% ipython --no-banner

In [1]: import numpy as np

In [2]: import numpy.linalg as la

In [3]: np.set_printoptions(precision=2, suppress=True, linewidth=140)

In [4]: feats = np.loadtxt("block3.csv", delimiter=",")

In [5]: feats
Out[5]: 
array([[ 0.73,  0.09, -0.22,  0.3 ,  0.27, -0.49],
       [-0.07,  0.08,  0.47, -0.14,  0.86,  0.09],
       [ 0.53, -0.61,  0.07, -0.1 , -0.01,  0.57],
       [ 0.33,  0.55,  0.62,  0.19, -0.35,  0.23],
       [-0.27, -0.31,  0.17,  0.89,  0.06,  0.05],
       [ 0.  , -0.46,  0.56, -0.22, -0.24, -0.6 ]])

In [6]: u = np.array([3, 2, 0, 1, 4, 0])

In [7]: A2 = feats + np.outer(u, np.eye(6)[2])

In [8]: A2
Out[8]: 
array([[ 0.73,  0.09,  2.78,  0.3 ,  0.27, -0.49],
       [-0.07,  0.08,  2.47, -0.14,  0.86,  0.09],
       [ 0.53, -0.61,  0.07, -0.1 , -0.01,  0.57],
       [ 0.33,  0.55,  1.62,  0.19, -0.35,  0.23],
       [-0.27, -0.31,  4.17,  0.89,  0.06,  0.05],
       [ 0.  , -0.46,  0.56, -0.22, -0.24, -0.6 ]])

In [9]: la.matrix_rank(A2 - feats)
Out[9]: np.int64(1)

In [10]: rng = np.random.default_rng(47)

In [11]: z = rng.permutation(6)

In [12]: A2 = feats[:, z] * rng.choice([-1, 1], 6)

In [13]: A2
Out[13]: 
array([[ 0.49, -0.73, -0.22, -0.27, -0.09,  0.3 ],
       [-0.09,  0.07,  0.47, -0.86, -0.08, -0.14],
       [-0.57, -0.53,  0.07,  0.01,  0.61, -0.1 ],
       [-0.23, -0.33,  0.62,  0.35, -0.55,  0.19],
       [-0.05,  0.27,  0.17, -0.06,  0.31,  0.89],
       [ 0.6 , -0.  ,  0.56,  0.24,  0.46, -0.22]])

In [14]: left, _, VT = la.svd(feats.T @ A2)

In [15]: np.round(left @ VT, 2) + 0
Out[15]: 
array([[ 0., -1.,  0.,  0.,  0.,  0.],
       [ 0.,  0.,  0.,  0., -1.,  0.],
       [ 0.,  0.,  1.,  0.,  0.,  0.],
       [ 0.,  0.,  0.,  0.,  0.,  1.],
       [ 0.,  0.,  0., -1.,  0.,  0.],
       [-1.,  0.,  0.,  0.,  0.,  0.]])

In [16]: np.round(la.lstsq(feats, A2)[0], 2) + 0
Out[16]: 
array([[ 0., -1.,  0.,  0.,  0.,  0.],
       [ 0.,  0.,  0.,  0., -1.,  0.],
       [ 0.,  0.,  1.,  0.,  0.,  0.],
       [ 0.,  0.,  0.,  0.,  0.,  1.],
       [ 0.,  0.,  0., -1.,  0.,  0.],
       [-1.,  0.,  0.,  0.,  0.,  0.]])

In [17]: A2 = feats / np.sqrt((feats ** 2).mean(axis=1, keepdims=True))

In [18]: la.matrix_rank(feats - feats.mean(axis=1, keepdims=True))
Out[18]: np.int64(5)

In [19]: la.norm(A2, axis=1)
Out[19]: array([2.45, 2.45, 2.45, 2.45, 2.45, 2.45])

In [20]: A2[3]
Out[20]: array([ 0.81,  1.34,  1.51,  0.45, -0.86,  0.56])

In [21]: J = np.load("w.npy")

In [22]: J
Out[22]: 
array([[ 2,  3,  5,  0,  0,  3,  4],
       [-4,  4,  0,  0, -4,  4,  1],
       [ 0, -3,  0,  0,  4, -1, -3],
       [ 0,  0,  0, -3,  0,  0,  0],
       [-5, -3,  2,  0,  5,  5, -1],
       [ 1, -2,  2,  0,  5, -3,  2],
       [ 1,  1, -3,  0,  4, -3,  2]])

In [23]: W = np.array([[5, 1, -2, 5],
    ...:     [5, -5, 0, 1],
    ...:     [4, -5, 1, 5],
    ...:     [2, -3, 3, 4],
    ...:     [0, 0, 0, 4],
    ...:     [5, -5, 2, 4],
    ...:     [-2, 0, 3, -4]])

In [24]: b = np.array([-1, 2, 1, 2])

In [25]: H = np.maximum(J @ W + b, 0)

In [26]: (H > 0).astype(int)
Out[26]: 
array([[1, 0, 1, 1],
       [1, 0, 1, 0],
       [0, 1, 0, 1],
       [0, 1, 0, 0],
       [0, 0, 1, 1],
       [0, 1, 1, 1],
       [0, 1, 0, 0]])

In [27]: (H > 0).mean(axis=0)
Out[27]: array([0.29, 0.57, 0.57, 0.57])

In [28]: H
Out[28]: 
array([[51,  0, 20, 36],
       [17,  0, 20,  0],
       [ 0, 22,  0, 23],
       [ 0, 11,  0,  0],
       [ 0,  0, 20, 28],
       [ 0, 18,  1, 15],
       [ 0, 28,  0,  0]])

In [29]: la.matrix_rank(H)
Out[29]: np.int64(4)

In [30]: cent = np.array([[3, 0, 0], [1, 3, 1], [3, 3, 1], [3, 1, 0]])

In [31]: H @ cent
Out[31]: 
array([[321,  96,  20],
       [111,  60,  20],
       [ 91,  89,  22],
       [ 11,  33,  11],
       [144,  88,  20],
       [ 66,  72,  19],
       [ 28,  84,  28]])

In [32]: W @ cent
Out[32]: 
array([[ 25,   2,  -1],
       [ 13, -14,  -5],
       [ 25,  -7,  -4],
       [ 24,   4,   0],
       [ 12,   4,   0],
       [ 28,  -5,  -3],
       [ -9,   5,   3]])

In [33]: (H @ cent).round(6).argmax(axis=1)
Out[33]: array([0, 0, 0, 1, 0, 1, 1])

In [34]: z = rng.permutation(7)

In [35]: z
Out[35]: array([0, 5, 6, 3, 1, 2, 4])

In [36]: A2 = J[z][:, z]

In [37]: round(la.det(A2), 2), np.round(la.det(J[z]), 2)
Out[37]: (np.float64(-32535.0), np.float64(-32535.0))

In [38]: np.diag(A2)
Out[38]: array([ 2, -3,  2, -3,  4,  0,  5])

In [39]: A2 = np.array([[-1, -2], [3, 3], [3, -2], [-2, 2], [-1, 0], [-2, 1], [3, 0]])

In [40]: np.vstack([J, A2.T]).shape
Out[40]: (9, 7)

In [41]: la.matrix_rank(np.vstack([J, A2.T]))
Out[41]: np.int64(7)

In [42]: J @ A2
Out[42]: 
array([[ 28,  -2],
       [ 15,  24],
       [-20, -10],
       [  6,  -6],
       [-16,   2],
       [  6, -15],
       [  1,   4]])

In [43]: np.einsum("ij,ij->i", J, J)
Out[43]: array([63, 65, 35,  9, 89, 47, 40])

In [44]: la.matrix_rank(J @ A2)
Out[44]: np.int64(2)
